% ipython --no-banner

In [1]: import numpy as np

In [2]: np.set_printoptions(precision=2, suppress=True, linewidth=120, sign=" ")

In [3]: rd = lambda a: np.round(a, 2) + 0

In [4]: M2 = np.array([[1, 1], [1, -1]])

In [5]: rng = np.random.default_rng(234)

In [6]: M = np.kron(M2, np.kron(M2, M2))[rng.permutation(8)][:7]

In [7]: M
Out[7]: 
array([[ 1,  1,  1,  1, -1, -1, -1, -1],
       [ 1, -1, -1,  1, -1,  1,  1, -1],
       [ 1, -1,  1, -1,  1, -1,  1, -1],
       [ 1,  1, -1, -1, -1, -1,  1,  1],
       [ 1, -1, -1,  1,  1, -1, -1,  1],
       [ 1,  1,  1,  1,  1,  1,  1,  1],
       [ 1,  1, -1, -1,  1,  1, -1, -1]])

In [8]: M2 = np.array([[1, 1], [3, 2], [2, 3], [0, 2], [0, 3], [1, 0], [1, 1], [3, 1]])

In [9]: M @ M2
Out[9]: 
array([[ 1,  3],
       [-5, -5],
       [-3,  3],
       [ 5, -3],
       [-3,  1],
       [11, 13],
       [-1, -1]])

In [10]: np.einsum("ik,kj->ij", M, M2)
Out[10]: 
array([[ 1,  3],
       [-5, -5],
       [-3,  3],
       [ 5, -3],
       [-3,  1],
       [11, 13],
       [-1, -1]])

In [11]: M2.T @ M.T
Out[11]: 
array([[ 1, -5, -3,  5, -3, 11, -1],
       [ 3, -5,  3, -3,  1, 13, -1]])

In [12]: np.linalg.matrix_rank(M @ M2)
Out[12]: np.int64(2)

In [13]: np.unravel_index(np.abs(M).argmax(), M.shape)
Out[13]: (np.int64(0), np.int64(0))

In [14]: np.count_nonzero(M)
Out[14]: np.int64(56)

In [15]: np.diff(M, axis=0)
Out[15]: 
array([[ 0, -2, -2,  0,  0,  2,  2,  0],
       [ 0,  0,  2, -2,  2, -2,  0,  0],
       [ 0,  2, -2,  0, -2,  0,  0,  2],
       [ 0, -2,  0,  2,  2,  0, -2,  0],
       [ 0,  2,  2,  0,  0,  2,  2,  0],
       [ 0,  0, -2, -2,  0,  0, -2, -2]])

In [16]: M.shape
Out[16]: (7, 8)

In [17]: U, sig, Vh = np.linalg.svd(M, full_matrices=False)

In [18]: rd(sig)
Out[18]: array([ 2.83,  2.83,  2.83,  2.83,  2.83,  2.83,  2.83])

In [19]: (sig > 1e-8).sum()
Out[19]: np.int64(7)

In [20]: print(rd(U.T @ M @ Vh.T))
[[ 2.83  0.    0.    0.    0.    0.    0.  ]
 [ 0.    2.83  0.    0.    0.    0.    0.  ]
 [ 0.    0.    2.83  0.    0.    0.    0.  ]
 [ 0.    0.    0.    2.83  0.    0.    0.  ]
 [ 0.    0.    0.    0.    2.83  0.    0.  ]
 [ 0.    0.    0.    0.    0.    2.83  0.  ]
 [ 0.    0.    0.    0.    0.    0.    2.83]]

In [21]: print(U.shape, sig.shape, Vh.shape)
(7, 7) (7,) (7, 8)
